$ python -q
>>> import numpy as np
>>> np.set_printoptions(precision=2, suppress=True, linewidth=100)
>>> A = np.load("w.npy")
>>> print(A)
[[ 0.    1.3   0.6  -2.9  -2.59]
 [ 0.1   0.1  -1.    0.7  -0.18]
 [ 0.5  -0.2   0.   -0.4   0.42]
 [ 0.4  -1.   -0.3   1.2   2.01]
 [ 0.    0.8  -1.2  -1.6  -1.59]
 [-1.4  -1.9  -0.5   0.4   3.79]
 [ 0.1  -1.   -0.3   0.3   2.  ]
 [ 0.1  -1.4   0.8   1.3   2.81]
 [ 0.7   0.2  -0.6   1.1  -0.36]
 [-1.8   0.8   0.5  -1.5  -1.61]
 [ 1.5   1.2  -1.1   0.   -2.39]
 [-1.1   0.2  -1.8   0.4  -0.38]
 [-1.1   1.6  -1.3   1.   -3.19]]
>>> cent = A[[11, 6]].astype(float)
>>> for _ in range(3):
...     z = np.linalg.norm(A[:, None] - cent, axis=-1).argmin(axis=1)
...     cent = np.array([A[z == j].mean(axis=0) for j in range(2)])
... 
>>> print(z)
[0 0 1 1 0 1 1 1 0 0 0 0 0]
>>> print(np.bincount(z))
[8 5]
>>> print(np.abs(cent[1] - cent[0]).argmax())
4
>>> r0 = np.array([1, 0, -1])
>>> print(np.polyval(r0, A[3]))
[-0.84  0.   -0.91  0.44  3.04]
>>> print(np.correlate(A[3], A[8], "full"))
[-0.14  0.8  -1.23 -0.08  0.86  0.73 -1.18  1.24  1.41]
>>> print(np.convolve(A[3], r0))
[ 0.4  -1.   -0.7   2.2   2.31 -1.2  -2.01]
>>> rng = np.random.default_rng(16)
>>> M2 = A + rng.integers(-2, 3, (13, 4)) @ rng.integers(-2, 3, (4, 5))
>>> print(M2)
[[ -4.     3.3    0.6   -0.9   -4.59]
 [ -4.9   -0.9    3.    -0.3    3.82]
 [ -0.5   -1.2    0.     2.6   -9.58]
 [ 11.4   -2.    -6.3   -0.8    2.01]
 [  4.    -1.2   -1.2   -7.6   12.41]
 [ -3.4   -3.9   -6.5   -0.6    3.79]
 [  2.1   -4.    -2.3   -3.7    9.  ]
 [  7.1   -0.4   -5.2    1.3    0.81]
 [  2.7   -1.8    1.4    2.1   -6.36]
 [ -8.8    2.8    6.5   -0.5    1.39]
 [ -0.5    3.2   -3.1    5.   -14.39]
 [ -3.1    2.2    2.2    0.4    3.62]
 [-10.1    2.6    2.7    2.    -1.19]]
>>> print(M2 - A)
[[ -4.   2.   0.   2.  -2.]
 [ -5.  -1.   4.  -1.   4.]
 [ -1.  -1.   0.   3. -10.]
 [ 11.  -1.  -6.  -2.   0.]
 [  4.  -2.   0.  -6.  14.]
 [ -2.  -2.  -6.  -1.   0.]
 [  2.  -3.  -2.  -4.   7.]
 [  7.   1.  -6.   0.  -2.]
 [  2.  -2.   2.   1.  -6.]
 [ -7.   2.   6.   1.   3.]
 [ -2.   2.  -2.   5. -12.]
 [ -2.   2.   4.   0.   4.]
 [ -9.   1.   4.   1.   2.]]
>>> mat = np.load("sample9.npy")
>>> print(mat)
[[1.   0.9  0.81 0.73 0.66 0.59 0.53]
 [0.9  1.   0.9  0.81 0.73 0.66 0.59]
 [0.81 0.9  1.   0.9  0.81 0.73 0.66]
 [0.73 0.81 0.9  1.   0.9  0.81 0.73]
 [0.66 0.73 0.81 0.9  1.   0.9  0.81]
 [0.59 0.66 0.73 0.81 0.9  1.   0.9 ]
 [0.53 0.59 0.66 0.73 0.81 0.9  1.  ]]
>>> # symmetric, so the eigenvalues are real
>>> Lm = np.linalg.cholesky(mat)
>>> print(np.linalg.eigvalsh(mat).min() > 0)
True
>>> print(np.diag(Lm) ** 2)
[1.   0.19 0.19 0.19 0.19 0.19 0.19]
>>> print(mat / np.sqrt(np.outer(np.diag(mat), np.diag(mat))))
[[1.   0.9  0.81 0.73 0.66 0.59 0.53]
 [0.9  1.   0.9  0.81 0.73 0.66 0.59]
 [0.81 0.9  1.   0.9  0.81 0.73 0.66]
 [0.73 0.81 0.9  1.   0.9  0.81 0.73]
 [0.66 0.73 0.81 0.9  1.   0.9  0.81]
 [0.59 0.66 0.73 0.81 0.9  1.   0.9 ]
 [0.53 0.59 0.66 0.73 0.81 0.9  1.  ]]
>>> print(round(np.linalg.norm(mat, "nuc"), 2))
7.0
>>> print(np.round(np.linalg.norm(mat, 1), 2), np.round(np.linalg.norm(mat, np.inf), 2))
5.88 5.88
>>> print(round(np.linalg.norm(mat[1], 1), 2), round(float(np.linalg.norm(mat[1], np.inf)), 2))
5.59 1.0
>>> print(np.linalg.norm(mat, axis=1))
[2.02 2.14 2.21 2.24 2.21 2.14 2.02]
>>> M2 = mat / np.sqrt((mat ** 2).mean(axis=1, keepdims=True))
>>> print(np.linalg.norm(M2, axis=1))
[2.65 2.65 2.65 2.65 2.65 2.65 2.65]
>>> print(np.linalg.matrix_rank(M2) == np.linalg.matrix_rank(mat))
True
>>> z = rng.permutation(7)
>>> print(z)
[6 2 0 5 4 3 1]
>>> M2 = mat[z][:, z]
>>> print(M2)
[[1.   0.66 0.53 0.9  0.81 0.73 0.59]
 [0.66 1.   0.81 0.73 0.81 0.9  0.9 ]
 [0.53 0.81 1.   0.59 0.66 0.73 0.9 ]
 [0.9  0.73 0.59 1.   0.9  0.81 0.66]
 [0.81 0.81 0.66 0.9  1.   0.9  0.73]
 [0.73 0.9  0.73 0.81 0.9  1.   0.81]
 [0.59 0.9  0.9  0.66 0.73 0.81 1.  ]]
>>> print(np.trace(M2))
7.0
>>> print(np.allclose(M2, mat))
False
>>> print(np.round(np.linalg.det(M2), 2), round(float(np.linalg.det(mat[z])), 2))
0.0 0.0
>>> print(np.diag(M2))
[1. 1. 1. 1. 1. 1. 1.]
>>> x0 = np.ones(7)
>>> for _ in range(4):
...     x0 = M2 @ x0
...     x0 /= np.linalg.norm(x0)
...     print(round(x0 @ M2 @ x0, 2))
... 
5.6
5.6
5.6
5.6
>>> print(x0)
[0.35 0.39 0.35 0.38 0.39 0.4  0.38]
>>> print(np.round(np.linalg.eigvalsh(M2)[-1], 2))
5.6
>>> m1 = np.loadtxt("data.csv", delimiter=",")
>>> print(m1.round(2) + 0)
[[ 2.76  1.16 -0.16]
 [-0.98 -2.75  0.67]
 [-1.94  2.19 -0.68]
 [-2.09  2.05 -0.65]
 [-1.89  2.22 -0.68]
 [ 2.98 -0.25  0.22]
 [ 0.57  2.86 -0.72]
 [ 2.63 -1.35  0.49]
 [-1.73 -2.39  0.54]
 [ 2.88 -0.75  0.35]
 [-2.96 -0.49 -0.03]
 [ 1.18  2.68 -0.64]
 [-1.2  -2.67  0.64]
 [-2.99  0.12 -0.19]
 [ 2.99  0.15  0.12]
 [-2.95 -0.57  0.  ]
 [ 0.71  2.83 -0.71]
 [ 2.38  1.79 -0.34]
 [-2.96  0.42 -0.27]
 [-2.36 -1.81  0.35]
 [ 1.   -2.72  0.77]
 [-2.95 -0.53 -0.01]
 [-0.57  2.84 -0.78]
 [-0.62 -2.85  0.72]
 [-0.94  2.74 -0.77]
 [-2.63  1.36 -0.5 ]
 [-2.9   0.68 -0.33]]
>>> print(np.abs(np.diag(np.linalg.qr(m1)[1])) > 1e-9)
[ True  True False]
>>> print(np.round(m1 @ np.linalg.pinv(m1) @ m1, 2) + 0)
[[ 2.76  1.16 -0.16]
 [-0.98 -2.75  0.67]
 [-1.94  2.19 -0.68]
 [-2.09  2.05 -0.65]
 [-1.89  2.22 -0.68]
 [ 2.98 -0.25  0.22]
 [ 0.57  2.86 -0.72]
 [ 2.63 -1.35  0.49]
 [-1.73 -2.39  0.54]
 [ 2.88 -0.75  0.35]
 [-2.96 -0.49 -0.03]
 [ 1.18  2.68 -0.64]
 [-1.2  -2.67  0.64]
 [-2.99  0.12 -0.19]
 [ 2.99  0.15  0.12]
 [-2.95 -0.57  0.  ]
 [ 0.71  2.83 -0.71]
 [ 2.38  1.79 -0.34]
 [-2.96  0.42 -0.27]
 [-2.36 -1.81  0.35]
 [ 1.   -2.72  0.77]
 [-2.95 -0.53 -0.01]
 [-0.57  2.84 -0.78]
 [-0.62 -2.85  0.72]
 [-0.94  2.74 -0.77]
 [-2.63  1.36 -0.5 ]
 [-2.9   0.68 -0.33]]
>>> print(np.allclose(m1[:-1].T @ np.linalg.lstsq(m1[:-1].T, m1[-1])[0], m1[-1]))
True
>>> print(np.round(np.trace(np.linalg.pinv(m1) @ m1), 2))
2.0
>>> print(np.linalg.lstsq(m1[:-1].T, m1[-1])[2])
2
>>> left, sv, Vh = np.linalg.svd(m1)
>>> evecs = Vh[:(sv > 1e-8).sum()]
>>> x0 = m1[26] + -2 * m1[19] + rng.integers(2) * np.eye(3)[1]
>>> print(x0)
[ 1.83  5.3  -1.04]
>>> print(np.allclose(evecs.T @ evecs @ x0, x0))
False
>>> print(np.linalg.cond(m1) > 100)
True
>>> print([round(float(x), 2) for x in np.linalg.svd(m1, compute_uv=False)[:3]])
[11.55, 10.47, 0.0]
>>> print(np.argsort(-np.linalg.norm(m1, axis=0).round(6), kind="stable")[:3])
[0 1 2]
>>> M = np.load("a.npy")
>>> print(M)
[[-3  2  5  9]
 [ 5 -7  2  1]
 [-2 -7 -3  0]]
>>> print(np.linalg.norm(M, axis=1).argmax())
0
>>> print(round(float(np.linalg.norm(M[0], 1)), 2), round(float(np.linalg.norm(M[0], np.inf)), 2))
19.0 9.0
>>> print(round(np.linalg.norm(M[0] - M[1]), 2))
14.76
